>>> import numpy as np
>>> from numpy import linalg as LA
>>> np.set_printoptions(suppress=True, linewidth=200)
>>> data = np.array([[-1, 0, -1, 0, -1, 0, 0],
...     [0, 0, 0, 2, 0, 0, -1],
...     [-2, 0, 1, 0, 0, 0, 0],
...     [0, -1, 0, -1, 0, -2, 1],
...     [0, 0, 1, 0, -1, 0, 0],
...     [0, 1, 0, 1, 0, -2, -1],
...     [0, -1, 0, 2, 0, 0, -1]])
>>> Q, evecs = LA.qr(data[:, :4])[0], LA.qr(data[:, 4:])[0]
>>> sig = LA.svd(Q.T @ evecs, compute_uv=False)
>>> np.round(np.degrees(np.arccos(sig.clip(0, 1))), 2)
array([ 7.42, 70.89, 90.  ])
>>> round(float(LA.norm(Q @ Q.T - evecs @ evecs.T, 2)), 2)
1.0
>>> sig.round(2) + 0
array([0.99, 0.33, 0.  ])
>>> np.flatnonzero(LA.matrix_power((data != 0) + (data.T != 0) + np.eye(7), 7)[3])
array([1, 3, 5, 6])
>>> print((LA.matrix_power((data != 0) + (data.T != 0) + np.eye(7), 7) > 0).astype(int))
[[1 0 1 0 1 0 0]
 [0 1 0 1 0 1 1]
 [1 0 1 0 1 0 0]
 [0 1 0 1 0 1 1]
 [1 0 1 0 1 0 0]
 [0 1 0 1 0 1 1]
 [0 1 0 1 0 1 1]]
>>> E = np.array([[-2, -1, 0, 1, 2],
...     [3, 4, 5, 6, 7],
...     [8, 9, 10, 11, 12],
...     [13, 14, 15, 16, 17],
...     [18, 19, 20, 21, 22],
...     [23, 24, 25, 26, 27],
...     [28, 29, 30, 31, 32]])
>>> print(E)
[[-2 -1  0  1  2]
 [ 3  4  5  6  7]
 [ 8  9 10 11 12]
 [13 14 15 16 17]
 [18 19 20 21 22]
 [23 24 25 26 27]
 [28 29 30 31 32]]
>>> U, sig, vt = LA.svd(E)
>>> evecs = vt[:(sig > 1e-8).sum()]
>>> rng = np.random.default_rng(775342)
>>> x0 = E[2] + 3 * E[5] + rng.integers(2) * np.eye(5)[0]
>>> x0
array([78., 81., 85., 89., 93.])
>>> print(np.round(evecs.T @ evecs, 2) + 0)
[[ 0.6  0.4  0.2  0.  -0.2]
 [ 0.4  0.3  0.2  0.1  0. ]
 [ 0.2  0.2  0.2  0.2  0.2]
 [ 0.   0.1  0.2  0.3  0.4]
 [-0.2  0.   0.2  0.4  0.6]]
>>> round(LA.norm(x0 - evecs.T @ evecs @ x0), 2)
np.float64(0.63)
>>> print(LA.matrix_rank(np.vstack([E, x0])))
3
>>> W = np.array([[1, 0, 0, 0, 0],
...     [2, 0, 0, 2, 2],
...     [0, 1, 0, 2, 2],
...     [0, 0, 1, 1, 1],
...     [0, 1, 2, 0, 0]])
>>> beta = np.array([6, 7, 9, 4, 8])
>>> H = np.maximum(E @ W + beta, 0)
>>> H
array([[  2,   9,  14,   3,   7],
       [ 17,  19,  29,  28,  32],
       [ 32,  29,  44,  53,  57],
       [ 47,  39,  59,  78,  82],
       [ 62,  49,  74, 103, 107],
       [ 77,  59,  89, 128, 132],
       [ 92,  69, 104, 153, 157]])
>>> cent = np.array([[1, 2], [5, 9], [1, 2], [1, 2], [2, 3]])
>>> (H @ cent).round(6).argmax(axis=1)
array([1, 1, 1, 1, 1, 1, 1])
>>> H @ cent
array([[  78,  140],
       [ 233,  415],
       [ 388,  690],
       [ 543,  965],
       [ 698, 1240],
       [ 853, 1515],
       [1008, 1790]])
>>> W @ cent
array([[ 1,  2],
       [ 8, 14],
       [11, 19],
       [ 4,  7],
       [ 7, 13]])
>>> U, sig, vt = LA.svd(H)
>>> np.argmax(sig[:-1] / (sig[1:] + 1e-6)) + 1
np.int64(2)
>>> M2 = U[:, :2] @ np.diag(sig[:2]) @ vt[:2]
>>> print(np.round(LA.norm(H - M2, 2), 2), round(float(sig[2]), 2))
0.0 0.0
>>> print(LA.matrix_rank(M2))
2
>>> round(float(LA.norm(H - M2) / LA.norm(H)), 2)
0.0
>>> print(LA.matrix_rank(H, rtol=0.05))
1
>>> def softmax(z):
...     e = np.exp(z - z.max(axis=-1, keepdims=True))
...     return e / e.sum(axis=-1, keepdims=True)
... 
>>> np.round(softmax(10 * E[2]), 2) + 0
array([0., 0., 0., 0., 1.])
>>> S = E @ E.T / np.sqrt(5)
>>> print(np.round(softmax(S), 2) + 0)
[[0.14 0.14 0.14 0.14 0.14 0.14 0.14]
 [0.   0.   0.   0.   0.   0.   1.  ]
 [0.   0.   0.   0.   0.   0.   1.  ]
 [0.   0.   0.   0.   0.   0.   1.  ]
 [0.   0.   0.   0.   0.   0.   1.  ]
 [0.   0.   0.   0.   0.   0.   1.  ]
 [0.   0.   0.   0.   0.   0.   1.  ]]
>>> print(softmax(S)[2] @ E)
[28. 29. 30. 31. 32.]
>>> np.round(softmax(S + np.triu(np.full(S.shape, -np.inf), 1)), 2) + 0
array([[1., 0., 0., 0., 0., 0., 0.],
       [0., 1., 0., 0., 0., 0., 0.],
       [0., 0., 1., 0., 0., 0., 0.],
       [0., 0., 0., 1., 0., 0., 0.],
       [0., 0., 0., 0., 1., 0., 0.],
       [0., 0., 0., 0., 0., 1., 0.],
       [0., 0., 0., 0., 0., 0., 1.]])
>>> M2 = E[0, 0] * E[1:] - np.outer(E[1:, 0], E[0])
>>> print(M2)
[[   0   -5  -10  -15  -20]
 [   0  -10  -20  -30  -40]
 [   0  -15  -30  -45  -60]
 [   0  -20  -40  -60  -80]
 [   0  -25  -50  -75 -100]
 [   0  -30  -60  -90 -120]]
>>> LA.matrix_rank(M2), LA.matrix_rank(E)
(np.int64(1), np.int64(2))
>>> J = np.array([[0, 0, 1, 0, 1, 0, 0],
...     [0, 0, 0, 0, 0, 1, 1],
...     [1, 0, 0, 1, 1, 1, 1],
...     [0, 0, 1, 0, 1, 0, 0],
...     [1, 0, 1, 1, 0, 0, 0],
...     [0, 1, 1, 0, 0, 0, 0],
...     [0, 1, 1, 0, 0, 0, 0]])
>>> w, evecs = LA.eigh(J)
>>> np.round(np.abs(evecs[:, -1]), 2)
array([0.36, 0.19, 0.59, 0.36, 0.45, 0.27, 0.27])
>>> (w > 1e-8).sum(), (w < -1e-8).sum()
(np.int64(2), np.int64(3))
>>> np.round(LA.eigvalsh(J + 3 * np.eye(7)), 2)
array([0.71, 1.59, 2.4 , 3.  , 3.  , 4.41, 5.9 ])
>>> round(float(w.sum()), 2), np.trace(J)
(-0.0, np.int64(0))
>>> np.round(LA.svd(J, compute_uv=False), 2) + 0
array([2.9 , 2.29, 1.41, 1.41, 0.6 , 0.  , 0.  ])
>>> np.round(evecs.T @ evecs, 2) + 0
array([[1., 0., 0., 0., 0., 0., 0.],
       [0., 1., 0., 0., 0., 0., 0.],
       [0., 0., 1., 0., 0., 0., 0.],
       [0., 0., 0., 1., 0., 0., 0.],
       [0., 0., 0., 0., 1., 0., 0.],
       [0., 0., 0., 0., 0., 1., 0.],
       [0., 0., 0., 0., 0., 0., 1.]])
>>> np.round(LA.eigvalsh(J @ J), 2) + 0
array([0.  , 0.  , 0.36, 2.  , 2.  , 5.26, 8.38])
>>> feats = np.load("test1.npy")
>>> feats
array([[3.05, 2.  , 2.  , 0.  , 3.  , 1.  ],
       [2.  , 1.05, 1.  , 3.  , 0.  , 0.  ],
       [0.  , 3.  , 2.05, 3.  , 1.  , 2.  ],
       [0.  , 3.  , 3.  , 2.05, 2.  , 1.  ],
       [1.  , 3.  , 0.  , 3.  , 0.05, 0.  ],
       [3.  , 2.  , 2.  , 0.  , 3.  , 1.05]])
>>> W = np.array([[5, -4, 7, -7, -1, 8],
...     [5, 9, 6, -6, 7, -9],
...     [0, -7, 9, 1, -5, -1],
...     [-5, 6, 0, -6, -3, 3],
...     [-8, 1, -7, 5, -9, -5],
...     [8, 1, -3, 5, -5, -6]])
>>> beta = np.array([1, 1, 0, 2, 2, 2])
>>> H = np.maximum(feats @ W + beta, 0)
>>> np.round((H > 0).mean(axis=0), 2)
array([0.83, 0.67, 1.  , 0.  , 0.17, 0.17])
>>> cent = np.array([[-1, 1], [2, 2], [2, 1], [-1, 2], [1, 2], [1, 1]])
>>> W @ cent
array([[ 15,  -4],
       [ 29,  22],
       [ -3, -14],
       [ 23,  -8],
       [-23, -26],
       [-28,   1]])
>>> (H @ cent).round(6).argmax(axis=1)
array([0, 0, 0, 0, 0, 0])
>>> M2 = feats / np.sqrt((feats ** 2).mean(axis=1, keepdims=True))
>>> M2[1].round(2)
array([1.26, 0.66, 0.63, 1.89, 0.  , 0.  ])
>>> np.round(LA.norm(M2, axis=1), 2)
array([2.45, 2.45, 2.45, 2.45, 2.45, 2.45])
>>> LA.matrix_rank(M2) == LA.matrix_rank(feats)
np.True_
>>> M2 = E / LA.norm(E, axis=1)
Traceback (most recent call last):
  File "<python-input-67>", line 1, in <module>
    M2 = E / LA.norm(E, axis=1)
         ~~^~~~~~~~~~~~~~~~~~~~
ValueError: operands could not be broadcast together with shapes (7,5) (7,) 
>>> M2 = E / LA.norm(E, axis=1, keepdims=True)
>>> gram = M2 @ M2.T
>>> np.round(LA.norm(M2, axis=1), 2)
array([1., 1., 1., 1., 1., 1., 1.])
>>> print(gram[0].round(2))
[1.   0.27 0.14 0.09 0.07 0.06 0.05]
>>> (np.abs(gram) > 0.9).astype(int)
array([[1, 0, 0, 0, 0, 0, 0],
       [0, 1, 1, 1, 1, 1, 1],
       [0, 1, 1, 1, 1, 1, 1],
       [0, 1, 1, 1, 1, 1, 1],
       [0, 1, 1, 1, 1, 1, 1],
       [0, 1, 1, 1, 1, 1, 1],
       [0, 1, 1, 1, 1, 1, 1]])
>>> print(round(float(np.degrees(np.arccos(np.clip(gram[0, 6], -1, 1)))), 2))
87.3
